% ipython --no-banner

In [1]: import numpy as np

In [2]: np.set_printoptions(suppress=True, linewidth=120)

In [3]: tidy = lambda a: np.round(a, 1) + 0

In [4]: E = np.load("a.npy")

In [5]: E
Out[5]: 
array([[122,  71,  97],
       [ 71, 130,  83],
       [ 97,  83,  98]])

In [6]: x0 = np.array([-2, 2, -2])

In [7]: h1 = np.maximum(E @ x0, 0)

In [8]: np.maximum(E @ x0, 0) - np.maximum(-E @ x0, 0)
Out[8]: array([-296,  -48, -224])

In [9]: E.T @ h1
Out[9]: array([0, 0, 0])

In [10]: W0 = np.array([[3, 3, -6], [0, -3, 0], [-3, 1, 6], [0, -2, 0]])

In [11]: np.unique(W0.round(6), axis=0).shape
Out[11]: (4, 3)

In [12]: B = np.array([[-3], [3]])

In [13]: K = np.block([[np.zeros((2, 2)), B], [B.T, np.zeros((1, 1))]])

In [14]: K
Out[14]: 
array([[ 0.,  0., -3.],
       [ 0.,  0.,  3.],
       [-3.,  3.,  0.]])

In [15]: K @ K
Out[15]: 
array([[ 9., -9.,  0.],
       [-9.,  9.,  0.],
       [ 0.,  0., 18.]])

In [16]: tidy(np.linalg.det(K))
Out[16]: np.float64(0.0)

In [17]: W2 = np.array([[0.1, 2.1, 0.6]])

In [18]: rng = np.random.default_rng(451494)

In [19]: A = np.array([[3],
    ...:     [1],
    ...:     [1],
    ...:     [2],
    ...:     [2],
    ...:     [3],
    ...:     [3],
    ...:     [0],
    ...:     [1],
    ...:     [0],
    ...:     [2],
    ...:     [2],
    ...:     [0],
    ...:     [0],
    ...:     [3],
    ...:     [2],
    ...:     [0],
    ...:     [3],
    ...:     [1],
    ...:     [0],
    ...:     [2],
    ...:     [3],
    ...:     [2],
    ...:     [0]]) @ W2 + 0.1 * rng.normal(size=(24, 3))

In [20]: tidy(A)
Out[20]: 
array([[ 0.3,  6.1,  1.9],
       [ 0. ,  2.3,  0.7],
       [ 0.1,  1.9,  0.8],
       [ 0.4,  4.2,  1.2],
       [ 0.3,  4.2,  0.9],
       [ 0.5,  6.4,  1.9],
       [ 0.5,  6.1,  1.7],
       [ 0. , -0.1,  0. ],
       [ 0.2,  2.1,  0.5],
       [-0.1,  0. ,  0.1],
       [ 0.1,  4.1,  1.2],
       [ 0.2,  4.3,  1.2],
       [-0.1,  0.2,  0. ],
       [ 0. ,  0. ,  0. ],
       [ 0.3,  6. ,  1.8],
       [ 0. ,  4.1,  1.1],
       [-0.2,  0. ,  0. ],
       [ 0.2,  6.2,  1.8],
       [ 0.1,  2.2,  0.4],
       [ 0.1,  0. ,  0. ],
       [ 0.2,  4.2,  1.4],
       [ 0.3,  6.4,  1.9],
       [ 0.2,  4.1,  1.1],
       [ 0. ,  0. ,  0.2]])

In [21]: Xc = A - A.mean(axis=1)
ValueError: operands could not be broadcast together with shapes (24,3) (24,) 


In [22]: Xc = A - A.mean(axis=0)

In [23]: left, sig, Vh = np.linalg.svd(Xc, full_matrices=False)

In [24]: tidy(Xc.mean(axis=0))
Out[24]: array([0., 0., 0.])

In [25]: (np.sign(left[:, 0]) == np.sign(left[0, 0])).astype(int)
Out[25]: array([1, 0, 0, 1, 1, 1, 1, 0, 0, 0, 1, 1, 0, 0, 1, 1, 0, 1, 0, 0, 1, 1, 1, 0])

In [26]: tidy(sig ** 2 / (sig ** 2).sum())
Out[26]: array([1., 0., 0.])

In [27]: np.searchsorted(np.cumsum(sig ** 2) / (sig ** 2).sum(), 0.9) + 1
Out[27]: np.int64(1)

In [28]: np.abs(left[:, 0]).argmax()
Out[28]: np.int64(5)

In [29]: np.linalg.matrix_rank(Xc)
Out[29]: np.int64(3)

In [30]: B = np.c_[A[:, :1] @ np.array([[-3]]), np.array([-2, 2, -1, -3, 2, 0, 1, 3, -3, -1, 2, 0, 1, 1, -1, 0, -1, 0, -3, 1, -1, -1, 0, 3])]

In [31]: tidy(B)
Out[31]: 
array([[-0.8, -2. ],
       [ 0. ,  2. ],
       [-0.2, -1. ],
       [-1.2, -3. ],
       [-0.8,  2. ],
       [-1.4,  0. ],
       [-1.5,  1. ],
       [ 0.1,  3. ],
       [-0.5, -3. ],
       [ 0.4, -1. ],
       [-0.4,  2. ],
       [-0.6,  0. ],
       [ 0.2,  1. ],
       [-0.1,  1. ],
       [-0.9, -1. ],
       [-0.1,  0. ],
       [ 0.6, -1. ],
       [-0.6,  0. ],
       [-0.3, -3. ],
       [-0.2,  1. ],
       [-0.6, -1. ],
       [-0.8, -1. ],
       [-0.5,  0. ],
       [-0.1,  3. ]])

In [32]: tidy(np.linalg.norm(np.linalg.qr(A)[0].T @ B, axis=0) ** 2 / ((B ** 2).sum(axis=0) + 1e-12))
Out[32]: array([1., 0.])

In [33]: tidy(np.linalg.norm(B - A @ np.linalg.lstsq(A, B)[0], axis=0))
Out[33]: array([0. , 8.3])

In [34]: np.linalg.matrix_rank(B)
Out[34]: np.int64(2)

In [35]: np.linalg.matrix_rank(np.c_[A, B])
Out[35]: np.int64(4)
